% ipython --no-banner

In [1]: import numpy as np

In [2]: np.set_printoptions(precision=2, suppress=True, linewidth=200, sign=" ")

In [3]: def rnd(a):
   ...:     return np.round(a, 2) + 0
   ...: 

In [4]: A = np.array([[-1.9, 0.1, -1.2, -0.3],
   ...:     [-0.2, -1.2, 1.4, -1.4],
   ...:     [-0.3, -2.3, -1.5, 0.3],
   ...:     [-0.1, -0.1, -0.8, -1.4]])

In [5]: A
Out[5]: 
array([[-1.9,  0.1, -1.2, -0.3],
       [-0.2, -1.2,  1.4, -1.4],
       [-0.3, -2.3, -1.5,  0.3],
       [-0.1, -0.1, -0.8, -1.4]])

In [6]: rng = np.random.default_rng(916)

In [7]: labels = rng.permutation(4)

In [8]: labels
Out[8]: array([ 3,  0,  2,  1])

In [9]: out = A[labels][:, labels]

In [10]: out
Out[10]: 
array([[-1.4, -0.1, -0.8, -0.1],
       [-0.3, -1.9, -1.2,  0.1],
       [ 0.3, -0.3, -1.5, -2.3],
       [-1.4, -0.2,  1.4, -1.2]])

In [11]: np.trace(out)
Out[11]: np.float64(-6.0)

In [12]: np.diag(out)
Out[12]: array([-1.4, -1.9, -1.5, -1.2])

In [13]: rnd(np.sort(np.abs(np.linalg.eigvals(out))))
Out[13]: array([ 1.58,  2.13,  2.13,  2.53])

In [14]: np.allclose(out, A)
Out[14]: False

In [15]: proj = np.triu(np.array([[2, 1, 3, 1], [3, 3, 1, 3], [2, 1, 2, 1], [1, 1, 3, 0]]), 1) + np.eye(4)

In [16]: out = proj @ A @ np.linalg.inv(proj)

In [17]: rnd(np.trace(out)), np.trace(A)
Out[17]: (np.float64(-6.0), np.float64(-6.0))

In [18]: rnd(np.linalg.det(out))
Out[18]: np.float64(18.24)

In [19]: rnd(out)
Out[19]: 
array([[-3.1, -5. ,  9.2,  6.7],
       [-0.8, -3. ,  2.9,  1.6],
       [-0.4, -2. ,  0.9,  4.4],
       [-0.1,  0. , -0.5, -0.8]])

In [20]: out = np.array([[0, 1], [-1, 1]])

In [21]: cent = np.kron(out, A)

In [22]: rnd(np.linalg.norm(cent, 2)), rnd(np.linalg.norm(out, 2) * np.linalg.norm(A, 2))
Out[22]: (np.float64(4.93), np.float64(4.93))

In [23]: K = rng.normal(size=(15, 3)) + 5 * np.array([3, -2, -3])

In [24]: rnd(K)
Out[24]: 
array([[ 15.37, -10.79, -14.45],
       [ 13.86,  -9.43, -16.05],
       [ 14.35,  -8.05, -13.9 ],
       [ 15.89, -10.38, -12.99],
       [ 15.49, -10.43, -15.64],
       [ 14.94, -10.23, -14.29],
       [ 14.1 , -10.37, -15.45],
       [ 16.56,  -9.95, -14.35],
       [ 14.79, -10.62, -15.22],
       [ 15.37,  -9.93, -13.56],
       [ 13.63,  -8.38, -15.19],
       [ 15.5 ,  -8.56, -13.98],
       [ 13.86, -10.24, -13.01],
       [ 14.46, -10.38, -14.41],
       [ 16.67,  -9.71, -13.86]])

In [25]: cen = K - K.mean(axis=0)

In [26]: evecs = np.linalg.svd(cen)[2][:1]

In [27]: out = cen - cen @ evecs.T @ evecs

In [28]: rnd(np.diag(evecs.T @ evecs))
Out[28]: array([ 0.56,  0.07,  0.37])

In [29]: rnd(np.linalg.norm(out) / np.linalg.norm(cen))
Out[29]: np.float64(0.71)

In [30]: x = np.array([1, 1, 0])

In [31]: rhs = K @ x

In [32]: rnd(np.linalg.lstsq(K, rhs)[0])
Out[32]: array([ 1.,  1.,  0.])

In [33]: rnd(np.linalg.solve(K.T @ K, K.T @ rhs))
Out[33]: array([ 1.,  1.,  0.])

In [34]: rhs = rhs + 0.02 * rng.normal(size=15)

In [35]: rnd(rhs)
Out[35]: array([ 4.56,  4.44,  6.27,  5.53,  5.04,  4.72,  3.74,  6.62,  4.15,  5.45,  5.22,  6.91,  3.6 ,  4.13,  6.94])

In [36]: c, *_ = np.linalg.lstsq(K, rhs)

In [37]: [round(float(np.linalg.norm(np.linalg.solve(K.T @ K + lam * np.eye(3), K.T @ rhs))), 2) for lam in (0, 1, 10, 100)]
Out[37]: [1.4, 1.26, 0.69, 0.25]

In [38]: out = np.c_[K[:, :1] @ np.array([[-2]]), np.array([3, -2, 5, -5, 0, 5, 5, 2, -4, 1, 5, 2, -4, -5, -4])]

In [39]: rnd(out)
Out[39]: 
array([[-30.74,   3.  ],
       [-27.72,  -2.  ],
       [-28.7 ,   5.  ],
       [-31.79,  -5.  ],
       [-30.99,   0.  ],
       [-29.89,   5.  ],
       [-28.21,   5.  ],
       [-33.12,   2.  ],
       [-29.58,  -4.  ],
       [-30.73,   1.  ],
       [-27.27,   5.  ],
       [-30.99,   2.  ],
       [-27.71,  -4.  ],
       [-28.93,  -5.  ],
       [-33.34,  -4.  ]])

In [40]: np.linalg.matrix_rank(out)
Out[40]: np.int64(2)

In [41]: rnd(np.linalg.lstsq(K, out[:, 0])[0])
Out[41]: array([-2.,  0.,  0.])

In [42]: rnd(np.linalg.norm(np.linalg.qr(K)[0].T @ out, axis=0) ** 2 / ((out ** 2).sum(axis=0) + 1e-12))
Out[42]: array([ 1.  ,  0.24])

In [43]: out = np.linalg.inv(A)

In [44]: rnd(np.linalg.inv(out))
Out[44]: 
array([[-1.9,  0.1, -1.2, -0.3],
       [-0.2, -1.2,  1.4, -1.4],
       [-0.3, -2.3, -1.5,  0.3],
       [-0.1, -0.1, -0.8, -1.4]])

In [45]: np.allclose(out, A.T)
Out[45]: False

In [46]: rnd(np.linalg.det(A) * np.linalg.det(out))
Out[46]: np.float64(1.0)

In [47]: (np.abs(out) > 1e-9).astype(int)
Out[47]: 
array([[ 1,  1,  1,  1],
       [ 1,  1,  1,  1],
       [ 1,  1,  1,  1],
       [ 1,  1,  1,  1]])

In [48]: rnd(A @ out)
Out[48]: 
array([[ 1.,  0.,  0.,  0.],
       [ 0.,  1.,  0.,  0.],
       [ 0.,  0.,  1.,  0.],
       [ 0.,  0.,  0.,  1.]])

In [49]: np.argsort(-np.linalg.norm(K, axis=0).round(6), kind="stable")[:3]
Out[49]: array([ 0,  2,  1])

In [50]: round(np.log10(np.linalg.cond(K)))
Out[50]: 1

In [51]: [round(float(x), 2) for x in np.linalg.svd(K, compute_uv=False)[:3]]
Out[51]: [89.16, 4.11, 2.83]

In [52]: np.linalg.cond(K) > 100
Out[52]: np.False_

In [53]: m1 = np.array([[-0.18, 0.06, 0.06],
    ...:     [-0.12, 0.04, 0.04],
    ...:     [-0.49, 0.18, 0.18],
    ...:     [0.77, -0.33, -0.33],
    ...:     [-0.29, 0.1, 0.1],
    ...:     [-0.93, 0.51, 0.51],
    ...:     [0.0, 0.0, 0.0],
    ...:     [-0.18, 0.06, 0.06],
    ...:     [-0.62, 0.24, 0.24],
    ...:     [-0.4, 0.14, 0.14],
    ...:     [-0.18, 0.06, 0.06],
    ...:     [-0.35, 0.12, 0.12],
    ...:     [-0.29, 0.1, 0.1],
    ...:     [-0.18, 0.06, 0.06],
    ...:     [-0.06, 0.02, 0.02]])

In [54]: m1
Out[54]: 
array([[-0.18,  0.06,  0.06],
       [-0.12,  0.04,  0.04],
       [-0.49,  0.18,  0.18],
       [ 0.77, -0.33, -0.33],
       [-0.29,  0.1 ,  0.1 ],
       [-0.93,  0.51,  0.51],
       [ 0.  ,  0.  ,  0.  ],
       [-0.18,  0.06,  0.06],
       [-0.62,  0.24,  0.24],
       [-0.4 ,  0.14,  0.14],
       [-0.18,  0.06,  0.06],
       [-0.35,  0.12,  0.12],
       [-0.29,  0.1 ,  0.1 ],
       [-0.18,  0.06,  0.06],
       [-0.06,  0.02,  0.02]])

In [55]: out = m1 + rng.integers(-2, 3, (15, 2)) @ rng.integers(-2, 3, (2, 3))

In [56]: rnd(out)
Out[56]: 
array([[ 1.82,  6.06, -2.94],
       [ 5.88, -1.96, -3.96],
       [-0.49,  4.18, -0.82],
       [ 0.77,  3.67, -1.33],
       [-2.29,  2.1 ,  1.1 ],
       [-0.93,  8.51, -1.49],
       [ 4.  ,  0.  , -3.  ],
       [-2.18,  6.06,  0.06],
       [ 3.38,  0.24, -2.76],
       [-2.4 , -5.86,  3.14],
       [ 7.82,  0.06, -5.94],
       [-6.35,  2.12,  4.12],
       [-0.29,  8.1 , -1.9 ],
       [ 3.82, -3.94, -1.94],
       [ 5.94,  2.02, -4.98]])

In [57]: np.abs(out - m1).sum(axis=1)
Out[57]: array([ 11.,  12.,   5.,   5.,   5.,  10.,   7.,   8.,   7.,  11.,  14.,  12.,  10.,  10.,  13.])

In [58]: rnd(np.linalg.svd(out - m1, compute_uv=False))
Out[58]: array([ 19.36,  17.47,   0.  ])

In [59]: np.linalg.matrix_rank(out - m1, tol=1e-8)
Out[59]: np.int64(2)
